In [1]: import numpy as np

In [2]: from numpy import linalg as LA

In [3]: np.set_printoptions(precision=1, suppress=True, linewidth=100, legacy="1.25")

In [4]: W0 = np.load("layer8.npy")

In [5]: W0
Out[5]: 
array([[-0.1,  0. , -0.5,  0.3],
       [ 0.2, -1.1,  0.6, -0.1],
       [-0.1,  0.5, -0.6, -2.1],
       [-2.2, -0.6, -1.4, -0.4],
       [ 1. , -0.3,  1.5,  0.5],
       [ 2. ,  0.4,  0.6,  1.4],
       [ 0.4, -1.2, -0.1,  0. ]])

In [6]: r0 = np.array([8, 8])

In [7]: np.correlate(W0[3], W0[5], "full")
Out[7]: array([-3.1, -2.2, -3.2, -6. , -2. , -3. , -0.8])

In [8]: np.array([np.convolve(row, r0, "same") for row in W0])
Out[8]: 
array([[ -0.8,  -0.8,  -4. ,  -1.6],
       [  1.6,  -7.2,  -4. ,   4. ],
       [ -0.8,   3.2,  -0.8, -21.6],
       [-17.6, -22.4, -16. , -14.4],
       [  8. ,   5.6,   9.6,  16. ],
       [ 16. ,  19.2,   8. ,  16. ],
       [  3.2,  -6.4, -10.4,  -0.8]])

In [9]: np.polyval(r0, W0[3])
Out[9]: array([-9.6,  3.2, -3.2,  4.8])

In [10]: x0 = np.array([1, -1, 3, 3])

In [11]: rhs = W0 @ x0

In [12]: rhs
Out[12]: array([-0.7,  2.8, -8.7, -7. ,  7.3,  7.6,  1.3])

In [13]: LA.solve(W0.T @ W0, W0.T @ rhs)
Out[13]: array([ 1., -1.,  3.,  3.])

In [14]: LA.lstsq(W0, rhs)[0]
Out[14]: array([ 1., -1.,  3.,  3.])

In [15]: rng = np.random.default_rng(7686)

In [16]: rhs = rhs + 0.3 * rng.normal(size=7)

In [17]: rhs
Out[17]: array([-1.1,  2.4, -8.8, -7. ,  7. ,  7.5,  1.6])

In [18]: coef, *_ = LA.lstsq(W0, rhs)

In [19]: coef.round()
Out[19]: array([ 1., -1.,  3.,  3.])

In [20]: r0, v = W0[1], W0[0]

In [21]: np.round(r0 @ r0, 1)
Out[21]: 1.6

In [22]: pr = (r0 @ v) / (r0 @ r0) * r0

In [23]: np.round(np.outer(r0, v), 1) + 0
Out[23]: 
array([[ 0. ,  0. , -0.1,  0.1],
       [ 0.1,  0. ,  0.6, -0.3],
       [-0.1,  0. , -0.3,  0.2],
       [ 0. ,  0. ,  0. ,  0. ]])

In [24]: LA.matrix_rank(np.outer(r0, v))
Out[24]: 1

In [25]: np.round((v - pr) @ r0, 1)
Out[25]: -0.0
